% ipython --no-banner

In [1]: import numpy as np

In [2]: from numpy import linalg as LA

In [3]: np.set_printoptions(suppress=True, linewidth=160)

In [4]: data = np.load("x.npy")

In [5]: data
Out[5]: 
array([[-1.,  0.,  0.],
       [ 0., -1., -2.],
       [ 0., -2., -1.]])

In [6]: A2 = LA.inv(data)

In [7]: np.allclose(A2, data.T)
Out[7]: False

In [8]: data @ A2
Out[8]: 
array([[1., 0., 0.],
       [0., 1., 0.],
       [0., 0., 1.]])

In [9]: (np.abs(A2) > 1e-9).astype(int)
Out[9]: 
array([[1, 0, 0],
       [0, 1, 1],
       [0, 1, 1]])

In [10]: round(LA.cond(data), 3)
Out[10]: np.float64(3.0)

In [11]: round(LA.det(data) * LA.det(A2), 3)
Out[11]: np.float64(1.0)

In [12]: np.round(LA.inv(A2), 3)
Out[12]: 
array([[-1., -0., -0.],
       [-0., -1., -2.],
       [-0., -2., -1.]])

In [13]: x0 = np.array([0, 3, 0])

In [14]: target = data @ x0

In [15]: b, lr = np.zeros(3), 1 / LA.norm(data, 2) ** 2

In [16]: for i in range(200):
    ...:     b -= lr * data.T @ (data @ b - target)
    ...:     if i % 50 == 0: print(i, round(LA.norm(data @ b - target), 3))
    ...: 
0 1.886
50 0.005
100 0.0
150 0.0

In [17]: b.round(3) + 0
Out[17]: array([0., 3., 0.])

In [18]: vals, V = LA.eigh(data)

In [19]: np.round(LA.eigvalsh(data + -1 * np.eye(3)), 3)
Out[19]: array([-4., -2.,  0.])

In [20]: np.round(V.T @ V, 3) + 0
Out[20]: 
array([[1., 0., 0.],
       [0., 1., 0.],
       [0., 0., 1.]])

In [21]: np.round(V.T @ data @ V, 3) + 0
Out[21]: 
array([[-3.,  0.,  0.],
       [ 0., -1.,  0.],
       [ 0.,  0.,  1.]])

In [22]: (vals > 1e-8).sum(), (vals < -1e-8).sum()
Out[22]: (np.int64(1), np.int64(2))

In [23]: np.unique(vals.round(6) + 0, return_counts=True)[1]
Out[23]: array([1, 1, 1])

In [24]: O = data.astype(float).copy()

In [25]: for j in range(3):
    ...:     O[:, j] -= O[:, :j] @ (O[:, :j].T @ O[:, j])
    ...:     O[:, j] /= LA.norm(O[:, j])
    ...: 

In [26]: O.round(3)
Out[26]: 
array([[-1.   ,  0.   ,  0.   ],
       [ 0.   , -0.447, -0.894],
       [ 0.   , -0.894,  0.447]])

In [27]: np.round(O.T @ data, 3) + 0
Out[27]: 
array([[1.   , 0.   , 0.   ],
       [0.   , 2.236, 1.789],
       [0.   , 0.   , 1.342]])

In [28]: np.round(O.T @ O, 3) + 0
Out[28]: 
array([[1., 0., 0.],
       [0., 1., 0.],
       [0., 0., 1.]])

In [29]: J = np.loadtxt("m.csv", delimiter=",")

In [30]: J
Out[30]: 
array([[ 2., -6.,  2.,  1.,  0.,  1.],
       [-2.,  0.,  1.,  1.,  2.,  2.],
       [ 0.,  0.,  1.,  1.,  1.,  0.],
       [ 0.,  0.,  0.,  2.,  2.,  1.],
       [ 0.,  0.,  2.,  0.,  0.,  0.],
       [ 0.,  0.,  2.,  1.,  1.,  0.]])

In [31]: # rank 5

In [32]: (J + J.T) / 2
Out[32]: 
array([[ 2. , -4. ,  1. ,  0.5,  0. ,  0.5],
       [-4. ,  0. ,  0.5,  0.5,  1. ,  1. ],
       [ 1. ,  0.5,  1. ,  0.5,  1.5,  1. ],
       [ 0.5,  0.5,  0.5,  2. ,  1. ,  1. ],
       [ 0. ,  1. ,  1.5,  1. ,  0. ,  0.5],
       [ 0.5,  1. ,  1. ,  1. ,  0.5,  0. ]])

In [33]: np.trace(J)
Out[33]: np.float64(5.0)

In [34]: np.round(LA.det(J), 3)
Out[34]: np.float64(0.0)

In [35]: np.allclose(J, J.T)
Out[35]: False

In [36]: np.round(LA.matrix_power(J, 2), 3)
Out[36]: 
array([[ 16., -12.,   2.,   1.,  -7.,  -9.],
       [ -4.,  12.,   5.,   3.,   5.,  -1.],
       [  0.,   0.,   3.,   3.,   3.,   1.],
       [  0.,   0.,   6.,   5.,   5.,   2.],
       [  0.,   0.,   2.,   2.,   2.,   0.],
       [  0.,   0.,   4.,   4.,   4.,   1.]])

In [37]: LA.norm(J, axis=1).argmax()
Out[37]: np.int64(0)

In [38]: round(float(LA.norm(J, 2)), 3)
Out[38]: 6.934

In [39]: round(float(LA.norm(J, 1)), 3), np.round(LA.norm(J, np.inf), 3)
Out[39]: (8.0, np.float64(12.0))

In [40]: round(LA.norm(J, "nuc"), 3)
Out[40]: np.float64(16.583)

In [41]: left, sigma, Vt = LA.svd(J)

In [42]: V = Vt[:(sigma > 1e-8).sum()]

In [43]: rng = np.random.default_rng(8145)

In [44]: x0 = J[5] + 5 * J[1] + rng.integers(2) * np.eye(6)[0]

In [45]: x0
Out[45]: array([-9.,  0.,  7.,  6., 11., 10.])

In [46]: round(LA.norm(x0 - V.T @ V @ x0), 3)
Out[46]: np.float64(0.333)

In [47]: LA.matrix_rank(np.vstack([J, x0]))
Out[47]: np.int64(6)

In [48]: sigma = 5 * 0.5 ** np.arange(6)

In [49]: O, _ = LA.qr(np.array([[-0.9, 1.8, -0.8, -0.4, 0.1, -0.6],
    ...:     [0.5, 1.4, 0.0, -1.1, -0.6, 0.6],
    ...:     [1.3, 0.8, -1.0, -0.4, 2.1, 0.3],
    ...:     [0.9, 0.8, 0.5, 0.7, -1.1, 1.7],
    ...:     [-0.5, -0.9, 1.5, 0.7, 0.5, 0.3],
    ...:     [-0.4, 1.4, -1.1, 0.3, 0.7, 0.4]]))

In [50]: feats = rng.normal(size=(18, 6)) * sigma @ O

In [51]: feats.round(3)
Out[51]: 
array([[ 1.452,  2.378, -1.259, -0.112, -0.183,  1.683],
       [-2.368, -3.024,  0.637,  0.285, -0.085, -2.669],
       [-4.89 , -0.02 , -0.513, -2.589,  2.219, -3.307],
       [-1.763, -3.827,  1.499,  1.632, -0.025, -1.797],
       [-0.486,  2.556, -0.792, -0.714,  0.458,  1.225],
       [ 2.405, -3.691,  1.388,  2.714, -2.014, -0.06 ],
       [-0.729,  0.336, -1.127, -1.103, -0.384, -1.461],
       [ 1.302, -2.34 ,  0.779,  3.21 , -0.864,  1.282],
       [ 1.046, -0.241, -0.881, -1.126, -0.802, -1.266],
       [-4.561, -5.575, -0.577,  0.686, -1.793, -5.675],
       [ 2.328,  2.437,  0.587, -0.044,  0.702,  2.974],
       [ 0.866, -1.875,  1.318,  2.641,  0.488,  1.089],
       [-1.746, -1.463,  0.209,  0.049,  0.193, -1.328],
       [ 1.149,  5.249, -1.433, -3.365,  1.174,  1.894],
       [-0.905, -0.35 , -0.125, -0.765,  0.079, -0.944],
       [-0.823,  1.699, -1.335, -1.74 , -0.286, -0.728],
       [ 1.638, -1.56 ,  1.649,  2.148,  0.62 ,  1.469],
       [-0.48 , -3.287,  0.247,  1.17 , -0.981, -1.933]])

In [52]: x0 = np.array([2, -3, -3, 0, 0, 3])

In [53]: target = feats @ x0

In [54]: np.round(LA.solve(feats.T @ feats, feats.T @ target), 3) + 0
Out[54]: array([ 2., -3., -3.,  0.,  0.,  3.])

In [55]: np.round(LA.pinv(feats) @ feats, 3) + 0
Out[55]: 
array([[1., 0., 0., 0., 0., 0.],
       [0., 1., 0., 0., 0., 0.],
       [0., 0., 1., 0., 0., 0.],
       [0., 0., 0., 1., 0., 0.],
       [0., 0., 0., 0., 1., 0.],
       [0., 0., 0., 0., 0., 1.]])

In [56]: target = target + 0.3 * rng.normal(size=18)

In [57]: target.round(3)
Out[57]: 
array([  4.329,  -5.293, -18.178,  -2.135,  -2.151,  10.956,  -3.509,  11.32 ,   1.912,  -7.415,   4.494,   6.356,  -2.942,  -3.409,  -3.361,  -4.83 ,   7.448,
         2.76 ])

In [58]: b, *_ = LA.lstsq(feats, target)

In [59]: round(float(LA.norm(target - feats @ b)), 3)
Out[59]: 1.06

In [60]: b.round(3)
Out[60]: array([ 1.68 , -4.003, -3.662, -0.829, -0.031,  4.152])

In [61]: np.round(feats.T @ (target - feats @ b), 3) + 0
Out[61]: array([0., 0., 0., 0., 0., 0.])
